$ ipython --no-banner

In [1]: import numpy as np

In [2]: from numpy import linalg as LA

In [3]: np.set_printoptions(precision=2, suppress=True, linewidth=160)

In [4]: E = np.array([[1, 2, 0, 2], [0, 1, 1, 2], [1, 1, 0, 0], [0, 2, 1, 2]])

In [5]: E
Out[5]: 
array([[1, 2, 0, 2],
       [0, 1, 1, 2],
       [1, 1, 0, 0],
       [0, 2, 1, 2]])

In [6]: rng = np.random.default_rng(829)

In [7]: out = E + rng.integers(-2, 3, (4, 1)) @ rng.integers(-2, 3, (1, 4))

In [8]: out
Out[8]: 
array([[ 1,  2,  0, -2],
       [ 0,  1,  1,  2],
       [ 1,  1,  0,  0],
       [ 0,  2,  1,  6]])

In [9]: LA.matrix_rank(out - E, tol=1e-8)
Out[9]: np.int64(1)

In [10]: np.abs(out - E).sum(axis=1)
Out[10]: array([4, 0, 0, 4])

In [11]: out - E
Out[11]: 
array([[ 0,  0,  0, -4],
       [ 0,  0,  0,  0],
       [ 0,  0,  0,  0],
       [ 0,  0,  0,  4]])

In [12]: Q, Rm = LA.qr(out)

In [13]: np.allclose(Rm.T @ Rm, out.T @ out)
Out[13]: True

In [14]: np.round(Q.T @ Q, 2) + 0
Out[14]: 
array([[1., 0., 0., 0.],
       [0., 1., 0., 0.],
       [0., 0., 1., 0.],
       [0., 0., 0., 1.]])

In [15]: Q.shape, Rm.shape
Out[15]: ((4, 4), (4, 4))

In [16]: np.kron(np.eye(2, dtype=int), E)
Out[16]: 
array([[1, 2, 0, 2, 0, 0, 0, 0],
       [0, 1, 1, 2, 0, 0, 0, 0],
       [1, 1, 0, 0, 0, 0, 0, 0],
       [0, 2, 1, 2, 0, 0, 0, 0],
       [0, 0, 0, 0, 1, 2, 0, 2],
       [0, 0, 0, 0, 0, 1, 1, 2],
       [0, 0, 0, 0, 1, 1, 0, 0],
       [0, 0, 0, 0, 0, 2, 1, 2]])

In [17]: np.einsum("ij,ji->", E, E)
Out[17]: np.int64(16)

In [18]: np.round(LA.det(E[::-1]), 2)
Out[18]: np.float64(-2.0)

In [19]: LA.eigvals(E)
Out[19]: array([ 4.09+0.j  ,  0.29+0.81j,  0.29-0.81j, -0.66+0.j  ])

In [20]: out = E[0, 0] * E[1:] - np.outer(E[1:, 0], E[0])

In [21]: out
Out[21]: 
array([[ 0,  1,  1,  2],
       [ 0, -1,  0, -2],
       [ 0,  2,  1,  2]])

In [22]: np.flatnonzero(~out.round(6).any(axis=1))
Out[22]: array([], dtype=int64)

In [23]: mat = np.loadtxt("sample7.csv", delimiter=",")

In [24]: mat
Out[24]: 
array([[-6., -2.,  0.,  0.],
       [-2.,  5., -2.,  0.],
       [ 0., -2., -4., -2.],
       [ 0.,  0., -2.,  6.]])

In [25]: x = np.array([2, 3, -2, 3])

In [26]: y = mat @ x

In [27]: coef, lr = np.zeros(4), 1 / LA.norm(mat, 2) ** 2

In [28]: for i in range(12):
    ...:     coef -= lr * mat.T @ (mat @ coef - y)
    ...:     if i % 2 == 0: print(i, round(LA.norm(mat @ coef - y), 2))
    ...: 
0 3.72
2 0.76
4 0.18
6 0.04
8 0.01
10 0.0

In [29]: coef
Out[29]: array([ 2.,  3., -2.,  3.])

In [30]: round(float(LA.cond(mat)), 2)
Out[30]: 1.4
